% python3 -q
>>> import numpy as np
>>> np.set_printoptions(precision=2, suppress=True, linewidth=140)
>>> rnd = lambda a: np.round(a, 2) + 0
>>> A = np.load("test18.npy")
>>> A
array([[ 2,  0,  0],
       [ 4, 10, 16],
       [ 0,  0, 16],
       [ 7,  0,  0],
       [13, 32, 28],
       [ 0,  0,  0],
       [ 0,  0,  0],
       [13, 32, 28],
       [ 0,  0,  0],
       [ 0,  0,  0],
       [ 0,  0, 16],
       [ 8, 25, 25],
       [ 9, 17, 19],
       [ 1,  0,  1],
       [ 2, 26, 28],
       [ 0,  0,  0],
       [ 7, 33, 31],
       [ 8, 25, 25],
       [11,  1,  7],
       [ 4, 10, 16],
       [12, 40, 34],
       [ 0,  0,  0],
       [13,  0,  0],
       [15, 16, 16],
       [ 0,  0,  7],
       [ 0,  0,  0],
       [ 0,  0, 13]])
>>> idx = A[:, 2] > np.median(A[:, 2])
>>> u = A[idx].mean(axis=0) - A[~idx].mean(axis=0)
>>> rnd((((A - A.mean(axis=0)) @ u > 0) == idx).mean())
np.float64(0.93)
>>> out = np.c_[A[:, :1] @ np.array([[3]]), np.array([5, 1, 0, -2, 1, 1, -4, 4, 0, -4, -2, 2, 2, 3, 4, -5, 0, 5, 5, -2, 4, 2, -2, 1, 3, 2, -5])]
>>> out
array([[ 6,  5],
       [12,  1],
       [ 0,  0],
       [21, -2],
       [39,  1],
       [ 0,  1],
       [ 0, -4],
       [39,  4],
       [ 0,  0],
       [ 0, -4],
       [ 0, -2],
       [24,  2],
       [27,  2],
       [ 3,  3],
       [ 6,  4],
       [ 0, -5],
       [21,  0],
       [24,  5],
       [33,  5],
       [12, -2],
       [36,  4],
       [ 0,  2],
       [39, -2],
       [45,  1],
       [ 0,  3],
       [ 0,  2],
       [ 0, -5]])
>>> rnd(np.linalg.lstsq(A, out[:, 0])[0])
array([3., 0., 0.])
>>> np.linalg.matrix_rank(out)
np.int64(2)
>>> rnd(np.linalg.norm(np.linalg.qr(A)[0].T @ out, axis=0) ** 2 / ((out ** 2).sum(axis=0) + 1e-12))
array([1.  , 0.23])
